% ipython --no-banner

In [1]: import numpy as np

In [2]: np.set_printoptions(precision=1, suppress=True, linewidth=140)

In [3]: feats = np.load("a.npy")

In [4]: print(feats)
[[-2  0 -1  0]
 [ 2 -2 -3 -1]
 [ 0 -2  2  2]
 [-1  0  0 -3]
 [-2  3  3 -2]
 [-3  0  0 -3]
 [-3 -3 -2 -3]]

In [5]: hat = feats @ np.linalg.solve(feats.T @ feats, feats.T)

In [6]: np.diag(hat)
Out[6]: array([0.6, 0.6, 0.9, 0.4, 0.6, 0.3, 0.7])

In [7]: np.trace(hat)
Out[7]: np.float64(4.0)

In [8]: np.round(hat @ feats[:, 2], 1) + 0
Out[8]: array([-1., -3.,  2.,  0.,  3.,  0., -2.])

In [9]: np.allclose(hat @ hat, hat)
Out[9]: True

In [10]: E = np.loadtxt("layer19.csv", delimiter=",")

In [11]: E
Out[11]: 
array([[ 0.,  0.,  0.,  0.,  0.,  0.,  0.,  0.,  0.],
       [ 0.,  0.,  0.,  0.,  2.,  4.,  0.,  0.,  2.],
       [ 0.,  0.,  0.,  0.,  0.,  2.,  0.,  0.,  4.],
       [ 0.,  0.,  0.,  0.,  0.,  0.,  0.,  0.,  0.],
       [ 0., 13., 10.,  2.,  4., 10.,  9.,  7.,  6.],
       [ 0.,  1.,  2.,  1.,  0.,  3.,  0.,  2.,  5.],
       [ 0.,  1.,  2.,  0.,  4.,  6.,  1.,  0.,  2.],
       [ 0.,  0.,  0.,  0.,  0.,  0.,  0.,  0.,  0.],
       [ 0.,  0.,  2.,  1.,  0.,  0.,  0.,  2.,  0.],
       [ 0.,  0.,  0.,  0.,  0.,  0.,  0.,  0.,  0.],
       [ 0.,  3.,  6.,  0.,  0.,  0.,  5.,  3.,  0.],
       [ 0.,  0.,  2.,  0.,  0.,  0.,  0.,  1.,  0.],
       [ 0.,  0.,  0.,  0.,  0.,  0.,  0.,  0.,  0.]])

In [12]: # rows 0 and 3 are equal

In [13]: rk = np.linalg.matrix_rank(E)

In [14]: print(rk)
8

In [15]: null = np.linalg.svd(E)[2][rk:].T

In [16]: null[:, 0] / null[np.abs(null[:, 0]).round(6).argmax(), 0]
Out[16]: array([1., 0., 0., 0., 0., 0., 0., 0., 0.])

In [17]: E @ null
Out[17]: 
array([[0.],
       [0.],
       [0.],
       [0.],
       [0.],
       [0.],
       [0.],
       [0.],
       [0.],
       [0.],
       [0.],
       [0.],
       [0.]])

In [18]: null.shape
Out[18]: (9, 1)

In [19]: [int(np.linalg.matrix_rank(np.delete(E, i, axis=0))) for i in range(13)]
Out[19]: [8, 7, 7, 8, 7, 7, 7, 8, 7, 8, 7, 7, 8]

In [20]: [int(np.linalg.matrix_rank(E[:, :j + 1])) for j in range(9)]
Out[20]: [0, 1, 2, 3, 4, 5, 6, 7, 8]

In [21]: blk = np.stack([E, -2 * E, E[::-1]])

In [22]: np.linalg.matrix_rank(blk.reshape(3, -1))
Out[22]: np.int64(2)

In [23]: np.einsum("bij,cij->bc", blk, blk)
Out[23]: 
array([[  798., -1596.,   134.],
       [-1596.,  3192.,  -268.],
       [  134.,  -268.,   798.]])

In [24]: print(blk.sum(axis=0))
[[  0.   0.   0.   0.   0.   0.   0.   0.   0.]
 [  0.   0.   2.   0.  -2.  -4.   0.   1.  -2.]
 [  0.   3.   6.   0.   0.  -2.   5.   3.  -4.]
 [  0.   0.   0.   0.   0.   0.   0.   0.   0.]
 [  0. -13.  -8.  -1.  -4. -10.  -9.  -5.  -6.]
 [  0.  -1.  -2.  -1.   0.  -3.   0.  -2.  -5.]
 [  0.   0.   0.   0.   0.   0.   0.   0.   0.]
 [  0.   1.   2.   1.   0.   3.   0.   2.   5.]
 [  0.  13.   8.   1.   4.  10.   9.   5.   6.]
 [  0.   0.   0.   0.   0.   0.   0.   0.   0.]
 [  0.  -3.  -6.   0.   0.   2.  -5.  -3.   4.]
 [  0.   0.  -2.   0.   2.   4.   0.  -1.   2.]
 [  0.   0.   0.   0.   0.   0.   0.   0.   0.]]

In [25]: F = np.loadtxt("run6.csv", delimiter=",")

In [26]: print(F)
[[-1.   0.2 -0.1 -0.1 -1.6 -0.4]
 [-5.2  0.  -0.7 -1.5 -5.5 -2.3]
 [ 6.4 -0.1  1.4  1.9  8.5  3.8]
 [ 6.1  0.3  1.8  1.   6.7  2.7]
 [-2.8  0.3 -0.9 -1.4 -3.7 -1.9]
 [-3.2  0.1 -0.4 -0.5 -3.9 -1.3]
 [-1.1 -0.5 -0.4 -0.2 -1.1  0.3]
 [ 1.2 -0.3  0.3  0.4  1.7  0.7]
 [-3.  -0.1 -0.9 -0.4 -4.1 -2. ]
 [ 2.3 -0.3  1.1  0.2  3.4  1. ]
 [-2.3 -0.4 -0.6 -0.5 -2.5 -0.9]
 [ 8.5  0.3  2.7  1.8 10.   4.5]
 [-3.9  0.4 -0.5 -1.  -4.3 -1. ]
 [ 0.4 -0.4 -0.4  0.   0.1  0.1]
 [-2.1  0.4 -0.3 -0.7 -2.6 -1.1]
 [ 5.2  0.3  1.2  1.7  5.4  2.1]
 [ 0.4  0.3 -0.1  0.   0.   0.6]
 [ 0.9  0.3 -0.1  0.1  0.8  0.1]
 [-1.9  0.1 -0.6 -0.2 -1.6 -1.3]]

In [27]: vec = np.array([2, 2, 2, 2, 1, 1])

In [28]: y = F @ vec

In [29]: np.linalg.solve(F.T @ F, F.T @ y)
Out[29]: array([2., 2., 2., 2., 1., 1.])

In [30]: print(np.linalg.lstsq(F, y)[0])
[2. 2. 2. 2. 1. 1.]

In [31]: print(np.round(np.linalg.pinv(F) @ F, 1) + 0)
[[1. 0. 0. 0. 0. 0.]
 [0. 1. 0. 0. 0. 0.]
 [0. 0. 1. 0. 0. 0.]
 [0. 0. 0. 1. 0. 0.]
 [0. 0. 0. 0. 1. 0.]
 [0. 0. 0. 0. 0. 1.]]

In [32]: rng = np.random.default_rng(3)

In [33]: y = y + 0.1 * rng.normal(size=19)

In [34]: y
Out[34]: array([ -3.8, -22.9,  31.5,  27.7, -15.2, -13.2,  -5.4,   5.6, -15. ,  11.3, -11. ,  41.1, -15.3,  -0.7,  -9.2,  24.3,   1.8,   3.3,  -8. ])

In [35]: coef, *_ = np.linalg.lstsq(F, y)

In [36]: print(np.round(F.T @ (y - F @ coef), 1) + 0)
[0. 0. 0. 0. 0. 0.]

In [37]: cen = (F - F.mean(axis=0)) / F.std(axis=0)

In [38]: np.argwhere(np.abs(cen) > 2)
Out[38]: 
array([[11,  0],
       [11,  2],
       [11,  4],
       [11,  5]])

In [39]: coef = np.linalg.lstsq(np.delete(cen, 4, axis=1), cen[:, 4])[0]

In [40]: np.abs(coef).argmax()
Out[40]: np.int64(0)

In [41]: coef.round(1) + 0
Out[41]: array([0.8, 0. , 0.1, 0. , 0.1])

In [42]: round(1 - np.var(cen[:, 4] - np.delete(cen, 4, axis=1) @ coef), 1)
Out[42]: np.float64(1.0)

In [43]: print(np.round(np.abs(np.linalg.svd(F)[2][-1]), 1) + 0)
[0.3 0.7 0.5 0.  0.4 0. ]

In [44]: print([round(float(x), 1) for x in np.linalg.svd(F, compute_uv=False)[:3]])
[27.2, 1.8, 1.7]

In [45]: np.argsort(-np.linalg.norm(F, axis=0).round(6), kind="stable")[:3]
Out[45]: array([4, 0, 5])

In [46]: print(round(np.log10(np.linalg.cond(F))))
2

In [47]: np.linalg.cond(F) > 100
Out[47]: np.False_

In [48]: Uu, sv, VT = np.linalg.svd(F)

In [49]: print(sv)
[27.2  1.8  1.7  1.4  1.   0.8]

In [50]: other = Uu[:, :1] @ np.diag(sv[:1]) @ VT[:1]

In [51]: np.linalg.matrix_rank(F, rtol=0.05)
Out[51]: np.int64(4)

In [52]: round(float(np.linalg.norm(F - other) / np.linalg.norm(F)), 1)
Out[52]: 0.1

In [53]: round(np.abs(F - other).max(), 1)
Out[53]: np.float64(0.8)

In [54]: J = np.array([[0.2, 0.4, 0.1, 0.2, -0.7, 0.5, -0.5, -0.4],
    ...:     [0.0, 2.7, -0.3, -0.2, -1.7, 0.9, 1.1, -1.6],
    ...:     [-0.1, 2.0, -0.2, -0.1, -1.6, 1.1, 0.4, -1.4]])

In [55]: print(J)
[[ 0.2  0.4  0.1  0.2 -0.7  0.5 -0.5 -0.4]
 [ 0.   2.7 -0.3 -0.2 -1.7  0.9  1.1 -1.6]
 [-0.1  2.  -0.2 -0.1 -1.6  1.1  0.4 -1.4]]

In [56]: def softmax(z):
    ...:     e = np.exp(z - z.max(axis=-1, keepdims=True))
    ...:     return e / e.sum(axis=-1, keepdims=True)
    ...: 

In [57]: np.round(softmax(J[2]), 1) + 0
Out[57]: array([0.1, 0.5, 0.1, 0.1, 0. , 0.2, 0.1, 0. ])

In [58]: print(np.round(softmax(10 * J[2]), 1) + 0)
[0. 1. 0. 0. 0. 0. 0. 0.]

In [59]: np.round(softmax(J[2] + 2), 1) + 0
Out[59]: array([0.1, 0.5, 0.1, 0.1, 0. , 0.2, 0.1, 0. ])

In [60]: att = J @ J.T / np.sqrt(8)

In [61]: np.round(softmax(att + np.triu(np.full(att.shape, -np.inf), 1)), 1) + 0
Out[61]: 
array([[1. , 0. , 0. ],
       [0. , 1. , 0. ],
       [0. , 0.6, 0.3]])

In [62]: np.round(softmax(att), 1) + 0
Out[62]: 
array([[0.2, 0.4, 0.4],
       [0. , 0.7, 0.3],
       [0. , 0.6, 0.3]])

In [63]: softmax(att).round(6).argmax(axis=1)
Out[63]: array([2, 1, 1])

In [64]: other = J / np.sqrt((J ** 2).mean(axis=1, keepdims=True))

In [65]: J - J.mean(axis=1, keepdims=True)
Out[65]: 
array([[ 0.2,  0.4,  0.1,  0.2, -0.7,  0.5, -0.5, -0.4],
       [-0.1,  2.6, -0.4, -0.3, -1.8,  0.8,  1. , -1.7],
       [-0.1,  2. , -0.2, -0.1, -1.6,  1.1,  0.4, -1.4]])

In [66]: np.linalg.matrix_rank(other) == np.linalg.matrix_rank(J)
Out[66]: np.True_

In [67]: theta = np.radians(36)

In [68]: Rm = np.eye(8)

In [69]: Rm[1, 1] = Rm[6, 6] = np.cos(theta)

In [70]: Rm[1, 6], Rm[6, 1] = -np.sin(theta), np.sin(theta)

In [71]: Rm
Out[71]: 
array([[ 1. ,  0. ,  0. ,  0. ,  0. ,  0. ,  0. ,  0. ],
       [ 0. ,  0.8,  0. ,  0. ,  0. ,  0. , -0.6,  0. ],
       [ 0. ,  0. ,  1. ,  0. ,  0. ,  0. ,  0. ,  0. ],
       [ 0. ,  0. ,  0. ,  1. ,  0. ,  0. ,  0. ,  0. ],
       [ 0. ,  0. ,  0. ,  0. ,  1. ,  0. ,  0. ,  0. ],
       [ 0. ,  0. ,  0. ,  0. ,  0. ,  1. ,  0. ,  0. ],
       [ 0. ,  0.6,  0. ,  0. ,  0. ,  0. ,  0.8,  0. ],
       [ 0. ,  0. ,  0. ,  0. ,  0. ,  0. ,  0. ,  1. ]])

In [72]: other = J @ Rm.T

In [73]: np.linalg.svd(J, compute_uv=False), np.linalg.svd(other, compute_uv=False)
Out[73]: (array([5. , 1. , 0.2]), array([5. , 1. , 0.2]))

In [74]: X = np.triu(rng.random((7, 7)) < 0.4, 1).astype(int)

In [75]: X = X + X.T

In [76]: print(X)
[[0 1 0 1 1 0 0]
 [1 0 1 0 1 1 0]
 [0 1 0 1 0 0 1]
 [1 0 1 0 0 0 0]
 [1 1 0 0 0 0 1]
 [0 1 0 0 0 0 1]
 [0 0 1 0 1 1 0]]

In [77]: # symmetric

In [78]: print(softmax(X[4]))
[0.2 0.2 0.1 0.1 0.1 0.1 0.2]

In [79]: np.round(softmax(10 * X[4]), 1) + 0
Out[79]: array([0.3, 0.3, 0. , 0. , 0. , 0. , 0.3])

In [80]: att = X @ X.T / np.sqrt(7)

In [81]: print(softmax(att + np.triu(np.full(att.shape, -np.inf), 1)))
[[1.  0.  0.  0.  0.  0.  0. ]
 [0.2 0.8 0.  0.  0.  0.  0. ]
 [0.3 0.2 0.5 0.  0.  0.  0. ]
 [0.2 0.3 0.2 0.3 0.  0.  0. ]
 [0.2 0.2 0.2 0.2 0.3 0.  0. ]
 [0.1 0.1 0.2 0.1 0.2 0.2 0. ]
 [0.1 0.3 0.1 0.1 0.1 0.1 0.3]]

In [82]: print(softmax(att))
[[0.3 0.1 0.2 0.1 0.1 0.1 0.1]
 [0.1 0.3 0.1 0.1 0.1 0.1 0.2]
 [0.2 0.1 0.2 0.1 0.2 0.2 0.1]
 [0.1 0.2 0.1 0.2 0.1 0.1 0.1]
 [0.1 0.1 0.2 0.1 0.2 0.2 0.1]
 [0.1 0.1 0.2 0.1 0.2 0.2 0.1]
 [0.1 0.3 0.1 0.1 0.1 0.1 0.3]]

In [83]: mat = np.loadtxt("data.csv", delimiter=",")

In [84]: mat.round(1) + 0
Out[84]: 
array([[-15.7,  17.9,   6. , -19.6, -11.9],
       [-15.5,  17.5,   6. , -19.2, -11.7],
       [-14.6,  16.4,   5.7, -17.8, -10.9],
       [-13.9,  15.4,   5.4, -16.6, -10.2],
       [-13.5,  15. ,   5.3, -16. ,  -9.9],
       [ -7.7,   7.4,   3.2,  -6.9,  -5. ],
       [ -5.1,   4.1,   2. ,  -3.1,  -3. ],
       [ -4. ,   2.8,   1.6,  -1.8,  -2.4],
       [ -0.1,   0. ,   0. ,   0.1,  -0.1],
       [  0.1,   0. ,   0. ,  -0.1,   0.1],
       [  0.4,   0.2,   0. ,  -0.4,   0.4],
       [  1.8,   1. ,   0.5,  -1.9,   2.7],
       [  2.7,   1.4,   0.9,  -2.5,   4.4],
       [  4.5,   1.9,   1.8,  -3. ,   8. ],
       [  4.9,   2. ,   2. ,  -3. ,   8.8],
       [  5.2,   2. ,   2.1,  -3. ,   9.4],
       [  7.7,   2. ,   3.1,  -2.6,  14.3],
       [  8.9,   1.9,   3.6,  -2.2,  16.7],
       [ 10.4,   1.7,   4.2,  -1.5,  19.7],
       [ 14.7,   0.6,   5.7,   0.9,  28.2]])

In [85]: # rows and columns are dependent

In [86]: d = np.linalg.norm(mat[:, None] - mat[None], axis=-1)

In [87]: np.linalg.norm(mat, axis=1)
Out[87]: array([33.6, 33. , 30.8, 29. , 28.1, 14. ,  8.1,  6. ,  0.2,  0.2,  0.7,  3.9,  6. , 10. , 10.9, 11.5, 16.9, 19.5, 22.7, 32.3])

In [88]: d[11].round(6).argsort(kind="stable")[:4]
Out[88]: array([11, 12, 10,  9])

In [89]: (d + 1e9 * np.eye(20)).round(6).argmin(axis=1)
Out[89]: array([ 1,  0,  3,  4,  3,  6,  7,  6,  9,  8,  9, 12, 11, 14, 15, 14, 17, 16, 17, 18])

In [90]: np.flatnonzero(d[11] < d.mean() / 2)
Out[90]: array([ 6,  7,  8,  9, 10, 11, 12, 13, 14, 15])

In [91]: print(np.unravel_index(d.round(6).argmax(), d.shape))
(np.int64(0), np.int64(19))

In [92]: d.mean(axis=1).argmax()
Out[92]: np.int64(19)

In [93]: Uu, sv, VT = np.linalg.svd(mat)

In [94]: sv.round(1) + 0
Out[94]: array([76. , 43.8,  4.6,  0. ,  0. ])

In [95]: other = Uu[:, :3] @ np.diag(sv[:3]) @ VT[:3]

In [96]: np.linalg.matrix_rank(other)
Out[96]: np.int64(3)

In [97]: round(np.linalg.norm(mat - other, 2), 1), round(sv[3], 1)
Out[97]: (np.float64(0.0), np.float64(0.0))

In [98]: np.linalg.matrix_rank(mat, rtol=0.05)
Out[98]: np.int64(3)

In [99]: other = mat + rng.integers(-2, 3, (20, 3)) @ rng.integers(-2, 3, (3, 5))

In [100]: other.round(1) + 0
Out[100]: 
array([[-19.7,  19.9,  10. , -25.6,  -3.9],
       [-17.5,  20.5,   8. , -21.2,  -6.7],
       [-14.6,  19.4,   6.7, -17.8,  -7.9],
       [-15.9,  12.4,   7.4, -21.6,  -8.2],
       [-17.5,  11. ,   7.3, -22. ,  -7.9],
       [ -5.7,   5.4,   0.2,  -2.9, -11. ],
       [ -3.1,  -0.9,   2. ,  -5.1,  -6. ],
       [ -2. ,   2.8,   2.6,  -2.8,  -1.4],
       [ -0.1,  -2. ,  -2. ,   2.1,  -4.1],
       [  2.1,   0. ,  -1. ,   1.9,  -1.9],
       [  2.4,   4.2,  -1. ,   3.6,   0.4],
       [ -2.2,   4. ,   3.5,  -5.9,   9.7],
       [  6.7,  -1.6,  -0.1,  -1.5,   0.4],
       [  4.5,   4.9,   2.8,  -3. ,  11. ],
       [  0.9,  -1. ,   3. ,  -7. ,   9.8],
       [  3.2,   5. ,   2.1,  -2. ,  11.4],
       [ 11.7,   4. ,  -0.9,   5.4,   8.3],
       [  6.9,   4.9,   5.6,  -4.2,  21.7],
       [ 14.4,   2.7,   1.2,   4.5,  14.7],
       [ 14.7,   4.6,   3.7,   5.9,  27.2]])

In [101]: np.linalg.matrix_rank(other - mat, tol=1e-8)
Out[101]: np.int64(3)

In [102]: np.abs(other - mat).sum(axis=1)
Out[102]: array([24., 14.,  7., 14., 18., 17., 12.,  5., 10.,  7., 11., 21., 13.,  7., 13.,  8., 24., 14., 19., 12.])

In [103]: np.round(np.linalg.svd(other - mat, compute_uv=False), 1) + 0
Out[103]: array([27.7, 16. ,  6. ,  0. ,  0. ])
